$ python3 -q
>>> import numpy as np
>>> np.set_printoptions(suppress=True, linewidth=100)
>>> M = np.array([[-2, 0, -2, -1, 3],
...     [-3, -3, -1, 2, 3],
...     [-4, -4, 1, 4, 6],
...     [-1, -4, 4, 1, 8],
...     [1, -3, 5, 4, 8],
...     [4, -1, 8, 6, 5],
...     [6, 0, 5, 9, 3],
...     [4, 2, 4, 6, 6],
...     [4, 2, 1, 9, 3],
...     [1, 2, 3, 7, 4]])
>>> rng = np.random.default_rng(51)
>>> labels = rng.permutation(5)
>>> out = M[:, labels] * rng.choice([-1, 1], 5)
>>> out
array([[ 0,  1,  2,  2,  3],
       [ 3, -2,  1,  3,  3],
       [ 4, -4, -1,  4,  6],
       [ 4, -1, -4,  1,  8],
       [ 3, -4, -5, -1,  8],
       [ 1, -6, -8, -4,  5],
       [ 0, -9, -5, -6,  3],
       [-2, -6, -4, -4,  6],
       [-2, -9, -1, -4,  3],
       [-2, -7, -3, -1,  4]])
>>> Uu, _, vt = np.linalg.svd(M.T @ out)
>>> np.round(Uu @ vt, 2) + 0
array([[ 0.,  0.,  0., -1.,  0.],
       [-1.,  0.,  0.,  0.,  0.],
       [ 0.,  0., -1.,  0.,  0.],
       [ 0., -1.,  0.,  0.,  0.],
       [ 0.,  0.,  0.,  0.,  1.]])
>>> np.round(np.linalg.lstsq(M, out)[0], 2) + 0
array([[ 0.,  0.,  0., -1.,  0.],
       [-1.,  0.,  0.,  0.,  0.],
       [ 0.,  0., -1.,  0.,  0.],
       [ 0., -1.,  0.,  0.,  0.],
       [ 0.,  0.,  0.,  0.,  1.]])
>>> x = np.array([8, 3, 2, 2, 6])
>>> h1 = np.maximum(out @ x, 0)
>>> np.round(np.tanh(out @ x), 2)
array([ 1.,  1.,  1.,  1.,  1., -1., -1., -1., -1., -1.])
>>> out * (h1 > 1e-9)[:, None]
array([[ 0,  1,  2,  2,  3],
       [ 3, -2,  1,  3,  3],
       [ 4, -4, -1,  4,  6],
       [ 4, -1, -4,  1,  8],
       [ 3, -4, -5, -1,  8],
       [ 0,  0,  0,  0,  0],
       [ 0,  0,  0,  0,  0],
       [ 0,  0,  0,  0,  0],
       [ 0,  0,  0,  0,  0],
       [ 0,  0,  0,  0,  0]])
>>> h1
array([29, 44, 62, 71, 48,  0,  0,  0,  0,  0])
>>> np.round(np.linalg.norm(M, axis=0), 2)
array([10.77,  7.94, 12.73, 17.92, 16.64])
>>> np.linalg.norm(M, axis=1).argmax()
np.int64(6)
>>> np.round(np.linalg.norm(M[9], 1), 2), np.round(np.linalg.norm(M[9], np.inf), 2)
(np.float64(17.0), np.float64(7.0))
>>> M[9] @ M[5]
np.int64(88)
>>> round(float(np.linalg.norm(M, 2)), 2)
26.04
>>> round(np.linalg.norm(M) ** 2 / np.linalg.norm(M, 2) ** 2, 2)
np.float64(1.39)
>>> x = np.array([4, -5, -2, -5, -5])
>>> y = M @ x
>>> np.round(np.linalg.pinv(M) @ M, 2) + 0
array([[1., 0., 0., 0., 0.],
       [0., 1., 0., 0., 0.],
       [0., 0., 1., 0., 0.],
       [0., 0., 0., 1., 0.],
       [0., 0., 0., 0., 1.]])
>>> np.round(np.linalg.solve(M.T @ M, M.T @ y), 2)
array([ 4., -5., -2., -5., -5.])
>>> try:
...     np.linalg.solve(M, y)
... except np.linalg.LinAlgError as e:
...     print(repr(e))
... 
LinAlgError('Last 2 dimensions of the array must be square')
>>> np.round(np.linalg.lstsq(M, y)[0], 2)
array([ 4., -5., -2., -5., -5.])
>>> y = y + 0.02 * rng.normal(size=10)
>>> y.round(2)
array([-14.02, -20.02, -47.96, -37.01, -51.02, -50.01, -45.99, -61.99, -55.96, -67.  ])
>>> coef, *_ = np.linalg.lstsq(M, y)
>>> round(np.linalg.norm(y - M @ coef), 2)
np.float64(0.05)
>>> coef.round()
array([ 4., -5., -2., -5., -5.])
>>> [round(float(np.linalg.norm(np.linalg.solve(M.T @ M + lam * np.eye(5), M.T @ y))), 2) for lam in (0, 1, 10, 100)]
[9.75, 9.24, 7.41, 5.19]
